>>> import numpy as np
>>> np.set_printoptions(suppress=True, linewidth=120)
>>> def rnd(a):
...     return np.round(a, 2) + 0
... 
>>> K = np.load("a.npy")
>>> K
array([[-0.98, -2.  , -1.  ,  2.  ,  0.  ,  0.  ,  0.  ,  0.  ,  0.  ,  1.  ,  0.  , -2.  , -1.  ],
       [ 1.  , -0.98,  1.  ,  0.  , -1.  , -2.  ,  1.  , -1.  ,  2.  ,  0.  , -2.  ,  2.  , -2.  ],
       [-1.  , -2.  , -1.98, -1.  , -2.  ,  2.  ,  1.  , -1.  ,  0.  ,  2.  , -2.  ,  2.  ,  2.  ],
       [ 0.  ,  0.  , -2.  ,  0.02,  0.  , -2.  , -1.  ,  2.  ,  2.  ,  0.  ,  1.  ,  0.  , -2.  ],
       [ 0.  , -2.  ,  1.  ,  1.  ,  1.02, -2.  , -1.  , -1.  ,  1.  , -2.  , -2.  , -1.  ,  0.  ],
       [ 2.  , -2.  ,  1.  ,  2.  ,  0.  ,  0.02,  0.  , -1.  ,  1.  ,  0.  , -2.  ,  2.  , -1.  ],
       [ 0.  , -1.  , -1.  ,  1.  ,  1.  , -2.  ,  2.02,  1.  , -1.  ,  1.  , -1.  ,  2.  ,  0.  ],
       [-1.  , -2.  ,  2.  , -2.  , -1.  , -1.  ,  1.  ,  0.02, -2.  , -1.  ,  0.  ,  2.  ,  0.  ],
       [ 0.  , -1.  , -1.  , -1.  , -1.  , -1.  , -2.  ,  2.  , -1.98, -2.  ,  2.  , -1.  ,  0.  ],
       [ 0.  , -2.  , -2.  ,  0.  ,  0.  ,  2.  ,  2.  , -1.  ,  1.  , -1.98, -2.  , -2.  ,  0.  ],
       [-1.  , -1.  , -1.  ,  1.  , -2.  , -2.  ,  1.  ,  0.  , -1.  ,  0.  ,  1.02, -2.  , -2.  ],
       [ 0.  , -2.  , -2.  ,  1.  , -1.  , -1.  ,  0.  ,  0.  ,  0.  ,  1.  ,  2.  ,  1.02, -2.  ],
       [-1.  , -2.  , -1.  ,  2.  ,  0.  ,  0.  ,  0.  ,  0.  ,  0.  ,  1.  ,  0.  , -2.  , -0.98]])
>>> np.linalg.matrix_rank(K, rtol=0.1)
np.int64(11)
>>> np.linalg.cond(K) > 100
np.True_
>>> Uu, s, Vh = np.linalg.svd(K)
>>> np.argmax(s[:-1] / (s[1:] + 1e-6)) + 1
np.int64(12)
>>> rnd(s)
array([8.22, 8.17, 6.87, 6.4 , 5.55, 4.14, 3.56, 3.5 , 2.7 , 1.81, 1.36, 0.28, 0.  ])
>>> Y = Uu[:, :12] @ np.diag(s[:12]) @ Vh[:12]
>>> np.linalg.matrix_rank(Y)
np.int64(12)
>>> print(rnd(np.linalg.norm(K - Y) / np.linalg.norm(K)))
0.0
>>> print(rnd(np.linalg.norm(K - Y, 2)), rnd(s[12]))
0.0 0.0
>>> def softmax(z):
...     e = np.exp(z - z.max(axis=-1, keepdims=True))
...     return e / e.sum(axis=-1, keepdims=True)
... 
>>> print(rnd(softmax(K[10] + 3)))
[0.03 0.03 0.03 0.22 0.01 0.01 0.22 0.08 0.03 0.08 0.23 0.01 0.01]
>>> rnd(softmax(10 * K[10]))
array([0.  , 0.  , 0.  , 0.31, 0.  , 0.  , 0.31, 0.  , 0.  , 0.  , 0.38, 0.  , 0.  ])
>>> S = K @ K.T / np.sqrt(13)
>>> print(softmax(S).round(6).argmax(axis=1))
[ 0  1  2  3  4  5  6  7  8  9 10 11 12]
